$ python -q
>>> import numpy as np
>>> np.set_printoptions(suppress=True, linewidth=120)
>>> def rnd(a):
...     return np.round(a, 2) + 0
... 
>>> m1 = np.load("block11.npy")
>>> m1
array([[-25.26,  43.65, -24.4 ,  30.2 , -30.36,  -4.83,  14.76,   1.42],
       [-21.42,  45.5 , -25.03,  31.52, -29.94,  -6.24,  14.79,  -0.05],
       [-24.29,  46.04, -25.48,  29.75, -29.76,  -6.02,  15.88,   0.91],
       [-25.  ,  46.08, -24.45,  29.13, -31.  ,  -4.55,  13.62,   1.1 ],
       [-26.09,  46.34, -24.37,  31.68, -26.93,  -6.65,  16.15,   0.66],
       [-24.18,  45.15, -24.22,  30.35, -29.72,  -5.03,  16.07,   0.32],
       [-26.54,  46.1 , -23.66,  28.82, -29.07,  -4.35,  15.49,   1.99],
       [-25.25,  45.97, -25.37,  31.2 , -30.31,  -6.5 ,  14.44,  -1.6 ],
       [-24.35,  44.03, -24.37,  30.74, -29.47,  -4.4 ,  14.96,  -1.21],
       [-25.94,  43.08, -24.43,  30.58, -28.84,  -3.86,  14.35,  -1.9 ]])
>>> other = np.c_[m1[:, :6] @ np.array([[8, 8, 7, 3, 2, 6],
...     [0, 3, 4, 0, 7, 4],
...     [2, 2, 8, 8, 0, 3],
...     [0, 5, 5, 9, 3, 1],
...     [2, 7, 6, 3, 9, 7],
...     [9, 6, 1, 2, 5, 3]]), np.array([0, 2, 2, 1, 2, 2, 0, 0, 1, 1])]
>>> rnd(other)
array([[-355.07, -210.43, -233.41,  -99.92,   48.24, -246.97,    0.  ],
       [-337.46, -174.34, -196.46,  -83.12,   69.56, -218.39,    2.  ],
       [-358.98, -202.85, -225.54, -110.28,   65.01, -234.65,    2.  ],
       [-351.85, -209.31, -231.18, -110.53,   58.2 , -240.55,    1.  ],
       [-371.17, -188.45, -202.06,  -82.2 ,   91.62, -221.07,    2.  ],
       [-346.59, -192.9 , -214.02,  -92.37,   66.11, -229.92,    2.  ],
       [-356.93, -206.83, -225.33, -105.43,   72.7 , -233.54,    0.  ],
       [-371.86, -210.  , -228.19, -101.84,   59.6 , -244.2 ,    0.  ],
       [-342.08, -190.44, -216.81,  -88.56,   64.5 , -231.84,    1.  ],
       [-348.8 , -199.28, -228.7 ,  -92.28,   62.56, -239.49,    1.  ]])
>>> np.linalg.matrix_rank(other)
np.int64(7)
>>> np.linalg.matrix_rank(np.c_[m1, other])
np.int64(9)
>>> other.shape
(10, 7)
>>> np.abs(other).max()
np.float64(371.86)
>>> np.linalg.matrix_rank(other)
np.int64(7)
>>> rnd(other.mean(axis=0))
array([-354.08, -198.48, -220.17,  -96.65,   65.81, -234.06,    1.1 ])
>>> rnd(other.sum(axis=0))
array([-3540.79, -1984.83, -2201.7 ,  -966.53,   658.1 , -2340.62,    11.  ])
>>> np.count_nonzero(other)
np.int64(67)
>>> rnd(other.sum(axis=1))
array([-1097.56,  -938.21, -1065.29, -1084.22,  -971.33, -1007.69, -1055.36, -1096.49, -1004.23, -1044.99])
>>> other[10]
Traceback (most recent call last):
  File "<python-input-16>", line 1, in <module>
    other[10]
    ~~~~~^^^^
IndexError: index 10 is out of bounds for axis 0 with size 10
>>> np.unravel_index(np.abs(other).argmax(), other.shape)
(np.int64(7), np.int64(0))
>>> f = np.array([0, 1, 2])
>>> rnd(np.cross(m1[7, :3], m1[8, :3]))
array([-3.25,  2.42,  7.61])
>>> rnd(np.polyval(f, m1[7]))
array([-23.25,  47.97, -23.37,  33.2 , -28.31,  -4.5 ,  16.44,   0.4 ])
>>> rnd(np.convolve(m1[7], f))
array([  0.  , -25.25,  -4.53,  66.57, -19.54,  32.09, -67.12,   1.44,  27.28,  -3.2 ])
>>> P = m1 @ np.linalg.solve(m1.T @ m1, m1.T)
>>> rnd(np.trace(P))
np.float64(8.0)
>>> np.allclose(P @ P, P)
True
>>> x = np.array([-2, 3, -3, 1, 0, 0, 1, 1])
>>> rhs = m1 @ x
>>> b, lr = np.zeros(8), 1 / np.linalg.norm(m1, 2) ** 2
>>> for i in range(12):
...     b -= lr * m1.T @ (m1 @ b - rhs)
...     if i % 2 == 0: print(i, round(np.linalg.norm(m1 @ b - rhs), 2))
... 
0 8.05
2 8.04
4 8.04
6 8.03
8 8.02
10 8.01
>>> rnd(np.linalg.cond(m1))
np.float64(300.76)
>>> rnd(b)
array([-1.43,  2.59, -1.41,  1.74, -1.69, -0.3 ,  0.87,  0.01])
>>> data = np.loadtxt("x.csv", delimiter=",")
>>> data
array([[-0.68, -0.02,  2.34,  0.11,  0.73,  0.74,  1.68],
       [-0.7 ,  0.  ,  2.3 ,  0.1 ,  0.7 ,  0.7 ,  1.7 ],
       [ 1.6 ,  1.5 ,  1.4 ,  0.9 ,  1.4 , -1.  ,  0.2 ],
       [-0.1 ,  0.1 , -0.5 , -0.4 , -1.4 , -0.5 , -0.2 ],
       [-1.6 , -0.2 ,  1.9 ,  1.1 ,  0.4 , -1.1 ,  1.  ],
       [-2.  , -0.2 , -0.4 , -1.  ,  0.7 ,  0.8 ,  1.9 ],
       [ 1.2 ,  0.  , -0.9 ,  0.7 , -1.2 , -0.5 ,  0.3 ],
       [ 0.2 , -0.3 , -2.1 , -3.1 , -1.2 ,  1.4 ,  0.9 ]])
>>> w1 = np.array([[1, 2, 0, 1],
...     [2, 1, 2, 2],
...     [2, 2, 0, 2],
...     [1, 0, 0, 1],
...     [1, 1, 1, 0],
...     [2, 0, 2, 1],
...     [0, 2, 1, 1]])
>>> b = np.array([1, -3, 0, 2])
>>> act = np.maximum(data @ w1 + b, 0)
>>> (act > 0).astype(int)
array([[1, 1, 1, 1],
       [1, 1, 1, 1],
       [1, 1, 1, 1],
       [0, 0, 0, 0],
       [1, 0, 0, 1],
       [0, 0, 1, 1],
       [0, 0, 0, 1],
       [0, 0, 1, 0]])
>>> np.linalg.matrix_rank(act)
np.int64(4)
>>> basis = np.array([[2, -1, 2], [1, -1, 0], [0, -2, 1], [0, -2, 0]])
>>> (act @ basis).round(6).argmax(axis=1)
array([0, 0, 0, 0, 0, 2, 0, 2])
>>> rnd(act @ basis)
array([[ 18.95, -36.35,  18.41],
       [ 18.5 , -35.8 ,  18.  ],
       [ 23.7 , -39.2 ,  20.  ],
       [  0.  ,   0.  ,   0.  ],
       [  4.2 , -11.7 ,   4.2 ],
       [  0.  ,  -8.6 ,   3.8 ],
       [  0.  ,  -3.8 ,   0.  ],
       [  0.  ,  -3.8 ,   1.9 ]])
>>> other = data / np.linalg.norm(data, axis=1)
Traceback (most recent call last):
  File "<python-input-41>", line 1, in <module>
    other = data / np.linalg.norm(data, axis=1)
            ~~~~~^~~~~~~~~~~~~~~~~~~~~~~~~~~~~~
ValueError: operands could not be broadcast together with shapes (8,7) (8,) 
>>> other = data / np.linalg.norm(data, axis=1, keepdims=True)
>>> C2 = other @ other.T
>>> (np.abs(C2) > 0.9).astype(int)
array([[1, 1, 0, 0, 0, 0, 0, 0],
       [1, 1, 0, 0, 0, 0, 0, 0],
       [0, 0, 1, 0, 0, 0, 0, 0],
       [0, 0, 0, 1, 0, 0, 0, 0],
       [0, 0, 0, 0, 1, 0, 0, 0],
       [0, 0, 0, 0, 0, 1, 0, 0],
       [0, 0, 0, 0, 0, 0, 1, 0],
       [0, 0, 0, 0, 0, 0, 0, 1]])
>>> rnd(np.linalg.norm(other, axis=1))
array([1., 1., 1., 1., 1., 1., 1., 1.])
>>> rnd(np.degrees(np.arccos(np.clip(C2[5, 1], -1, 1))))
np.float64(61.6)
